>>> import numpy as np
>>> np.set_printoptions(suppress=True, linewidth=200)
>>> f = np.array([-2, 1, 1])
>>> data = f[np.abs(np.subtract.outer(np.arange(3), np.arange(3)))]
>>> data
array([[-2,  1,  1],
       [ 1, -2,  1],
       [ 1,  1, -2]])
>>> # rank 2
>>> ev, V = np.linalg.eigh(data)
>>> x = np.array([-1, -2, 0])
>>> np.round(V * np.abs(ev) @ V.T, 1)
array([[ 2., -1., -1.],
       [-1.,  2., -1.],
       [-1., -1.,  2.]])
>>> (np.sign(V[:, -1].round(6)) == np.sign(V[0, -1].round(6))).astype(int)
array([1, 1, 1])
>>> x @ data @ x / (x @ x), ev[0], np.round(ev[-1], 1)
(np.float64(-1.2), np.float64(-3.0), np.float64(0.0))
>>> x @ data @ x
np.int64(-6)
>>> E = np.load("sample7.npy")
>>> E
array([[-2,  1,  1],
       [-1,  2, -2],
       [ 2,  1, -2],
       [ 0,  0,  1]])
>>> x = np.array([-1, 1, -2])
>>> rhs = E @ x
>>> b, lr = np.zeros(3), 1 / np.linalg.norm(E, 2) ** 2
>>> for i in range(20):
...     b -= lr * E.T @ (E @ b - rhs)
...     if i % 5 == 0: print(i, round(np.linalg.norm(E @ b - rhs), 1))
... 
0 1.9
5 0.5
10 0.4
15 0.3
>>> b.round(1)
array([-0.9,  1.2, -1.8])
>>> Q = E.astype(float).copy()
>>> for j in range(3):
...     Q[:, j] -= Q[:, :j] @ (Q[:, :j].T @ Q[:, j])
...     Q[:, j] /= np.linalg.norm(Q[:, j])
... 
>>> Q.round(1)
array([[-0.7,  0.2,  0.5],
       [-0.3,  0.8, -0.4],
       [ 0.7,  0.6,  0.3],
       [ 0. ,  0. ,  0.7]])
>>> np.round(Q.T @ E, 1) + 0
array([[ 3. , -0.7, -1.3],
       [ 0. ,  2.4, -2.5],
       [ 0. ,  0. ,  1.4]])
>>> np.fft.fft(data[0])
array([ 0.+0.j, -3.+0.j, -3.+0.j])
>>> data @ (-1.0) ** np.arange(3)
array([-2.,  4., -2.])
>>> data @ np.ones(3)
array([0., 0., 0.])
>>> np.allclose(data @ data.T, data.T @ data)
True
>>> np.sort(np.abs(np.fft.fft(data[0]))), np.round(np.sort(np.linalg.svd(data, compute_uv=False)), 1) + 0
(array([0., 3., 3.]), array([0., 3., 3.]))
>>> Q, V = np.linalg.qr(E[:, :1])[0], np.linalg.qr(E[:, 1:])[0]
>>> sv = np.linalg.svd(Q.T @ V, compute_uv=False)
>>> np.round(np.degrees(np.arccos(sv.clip(0, 1))), 1)
array([34.1])
>>> round(np.linalg.norm(Q @ Q.T - V @ V.T, 2), 1)
np.float64(1.0)
>>> sv.round(1)
array([0.8])
>>> f = np.array([1, 2, 0])
>>> np.convolve(E[2], f)
array([ 2,  5,  0, -4,  0])
>>> np.array([np.convolve(row, f, "same") for row in E])
array([[-3,  3,  2],
       [ 0,  2, -4],
       [ 5,  0, -4],
       [ 0,  1,  2]])
>>> np.polyval(f, E[2])
array([8, 3, 0])
>>> np.cross(E[2, :3], E[0, :3])
array([3, 2, 4])
>>> J = np.load("case6.npy")
>>> J
array([[ 4,  5, -5],
       [ 5, -6, -3],
       [-5, -3,  2]])
>>> left, sv, VT = np.linalg.svd(data)
>>> sv.round(1) + 0
array([3., 3., 0.])
>>> A2 = left[:, :2] @ np.diag(sv[:2]) @ VT[:2]
>>> A2.round(1)
array([[-2.,  1.,  1.],
       [ 1., -2.,  1.],
       [ 1.,  1., -2.]])
>>> np.linalg.matrix_rank(data, rtol=0.05)
np.int64(2)
>>> np.round(np.abs(data - A2).max(), 1)
np.float64(0.0)
>>> T = np.stack([J, 5 * J, J[::-1]])
>>> T.shape
(3, 3, 3)
>>> np.round(np.linalg.norm(T, axis=(1, 2)), 1)
array([13.2, 66. , 13.2])
>>> (T @ J.T).shape
(3, 3, 3)
>>> T.sum(axis=0)
array([[ 19,  27, -28],
       [ 35, -42, -21],
       [-26, -13,   7]])
>>> X = np.loadtxt("arr.csv", delimiter=",")
>>> X
array([[2., 0.],
       [0., 4.]])
>>> np.trace(X)
np.float64(6.0)
>>> np.allclose(X @ X.T, X.T @ X)
True
>>> (X - X.T) / 2
array([[0., 0.],
       [0., 0.]])
>>> X @ X
array([[ 4.,  0.],
       [ 0., 16.]])
>>> (X + X.T) / 2
array([[2., 0.],
       [0., 4.]])
>>> np.allclose(X, X.T)
True
>>> round(float(np.linalg.det(X)), 1)
8.0
